$ python -q
>>> import numpy as np
>>> np.set_printoptions(precision=3, suppress=True, linewidth=160)
>>> feats = np.load("out19.npy")
>>> feats
array([[ 10.,  -6.,   5.,  -4.],
       [ 10.,  -7.,  10.,  -8.],
       [ 10., -12.,  15.,  -8.],
       [ 10., -11.,  10.,  -4.]])
>>> Uu, s, vt = np.linalg.svd(feats)
>>> evecs = vt[:(s > 1e-8).sum()]
>>> rng = np.random.default_rng(70)
>>> x0 = feats[1] + -1 * feats[2] + rng.integers(2) * np.eye(4)[2]
>>> x0
array([ 0.,  5., -4.,  0.])
>>> np.linalg.matrix_rank(np.vstack([feats, x0]))
np.int64(4)
>>> evecs.T @ evecs
array([[ 0.923, -0.154, -0.154, -0.154],
       [-0.154,  0.692, -0.308, -0.308],
       [-0.154, -0.308,  0.692, -0.308],
       [-0.154, -0.308, -0.308,  0.692]])
>>> np.allclose(evecs.T @ evecs @ x0, x0)
False
>>> rank = np.linalg.matrix_rank(feats)
>>> rank
np.int64(3)
>>> N = np.linalg.svd(feats)[2][rank:].T
>>> N.shape
(4, 1)
>>> [int(np.linalg.matrix_rank(np.delete(feats, i, axis=0))) for i in range(4)]
[3, 3, 3, 3]
>>> N[:, 0] / N[np.abs(N[:, 0]).round(6).argmax(), 0]
array([0.5, 1. , 1. , 1. ])
>>> [int(np.linalg.matrix_rank(feats[:, :j + 1])) for j in range(4)]
[1, 2, 3, 3]
>>> data = np.load("x.npy")
>>> data
array([[ 0.994,  0.032, -0.032, -0.006, -0.032, -0.019, -0.019, -0.019,  0.058,  0.006, -0.032,  0.045, -0.045],
       [ 0.032,  0.838,  0.162,  0.032,  0.162,  0.097,  0.097,  0.097, -0.291, -0.032,  0.162, -0.227,  0.227],
       [-0.032,  0.162,  0.838, -0.032, -0.162, -0.097, -0.097, -0.097,  0.291,  0.032, -0.162,  0.227, -0.227],
       [-0.006,  0.032, -0.032,  0.994, -0.032, -0.019, -0.019, -0.019,  0.058,  0.006, -0.032,  0.045, -0.045],
       [-0.032,  0.162, -0.162, -0.032,  0.838, -0.097, -0.097, -0.097,  0.291,  0.032, -0.162,  0.227, -0.227],
       [-0.019,  0.097, -0.097, -0.019, -0.097,  0.942, -0.058, -0.058,  0.175,  0.019, -0.097,  0.136, -0.136],
       [-0.019,  0.097, -0.097, -0.019, -0.097, -0.058,  0.942, -0.058,  0.175,  0.019, -0.097,  0.136, -0.136],
       [-0.019,  0.097, -0.097, -0.019, -0.097, -0.058, -0.058,  0.942,  0.175,  0.019, -0.097,  0.136, -0.136],
       [ 0.058, -0.291,  0.291,  0.058,  0.291,  0.175,  0.175,  0.175,  0.476, -0.058,  0.291, -0.408,  0.408],
       [ 0.006, -0.032,  0.032,  0.006,  0.032,  0.019,  0.019,  0.019, -0.058,  0.994,  0.032, -0.045,  0.045],
       [-0.032,  0.162, -0.162, -0.032, -0.162, -0.097, -0.097, -0.097,  0.291,  0.032,  0.838,  0.227, -0.227],
       [ 0.045, -0.227,  0.227,  0.045,  0.227,  0.136,  0.136,  0.136, -0.408, -0.045,  0.227,  0.683,  0.317],
       [-0.045,  0.227, -0.227, -0.045, -0.227, -0.136, -0.136, -0.136,  0.408,  0.045, -0.227,  0.317,  0.683]])
>>> np.linalg.norm(data, axis=0)
array([1., 1., 1., 1., 1., 1., 1., 1., 1., 1., 1., 1., 1.])
